% python3 -q
>>> import numpy as np
>>> np.set_printoptions(precision=3, suppress=True, linewidth=160, sign=" ")
>>> def rnd(a):
...     return np.round(a, 3) + 0
... 
>>> theta = np.deg2rad(112)
>>> data = np.eye(4)
>>> data[np.ix_([2, 1], [2, 1])] = [[np.cos(theta), -np.sin(theta)], [np.sin(theta), np.cos(theta)]]
>>> rnd(data)
array([[ 1.   ,  0.   ,  0.   ,  0.   ],
       [ 0.   , -0.375,  0.927,  0.   ],
       [ 0.   , -0.927, -0.375,  0.   ],
       [ 0.   ,  0.   ,  0.   ,  1.   ]])
>>> # orthonormal columns
>>> rnd(np.diff(data, axis=0))
array([[-1.   , -0.375,  0.927,  0.   ],
       [ 0.   , -0.553, -1.302,  0.   ],
       [ 0.   ,  0.927,  0.375,  1.   ]])
>>> np.abs(data).max()
np.float64(1.0)
>>> rnd(data.sum(axis=1))
array([ 1.   ,  0.553, -1.302,  1.   ])
>>> cov = data.T @ data
>>> rnd(np.linalg.svd(data, compute_uv=False) ** 2)
array([ 1.,  1.,  1.,  1.])
>>> np.linalg.matrix_rank(cov)
np.int64(4)
>>> rnd(np.linalg.eigvalsh(cov)[::-1])
array([ 1.,  1.,  1.,  1.])
>>> np.allclose(cov, cov.T)
True
>>> np.diag(cov)
array([ 1.,  1.,  1.,  1.])
>>> rnd(np.sort(np.abs(np.linalg.eigvals(data))))
array([ 1.,  1.,  1.,  1.])
>>> np.allclose(data @ data.T, data.T @ data)
True
>>> rnd(np.linalg.det(data))
np.float64(1.0)
>>> rnd((data + data.T) / 2)
array([[ 1.   ,  0.   ,  0.   ,  0.   ],
       [ 0.   , -0.375,  0.   ,  0.   ],
       [ 0.   ,  0.   , -0.375,  0.   ],
       [ 0.   ,  0.   ,  0.   ,  1.   ]])
>>> J = np.array([[-1.8, 0.6, 1.6, 0.9],
...     [-2.2, 0.2, -0.7, -2.1],
...     [-0.6, 0.2, -0.3, 1.4],
...     [-1.8, 2.0, -0.2, 0.7]])
>>> B = np.linalg.inv(J)
>>> np.allclose(B, J.T)
False
>>> rnd(np.linalg.cond(J))
np.float64(4.371)
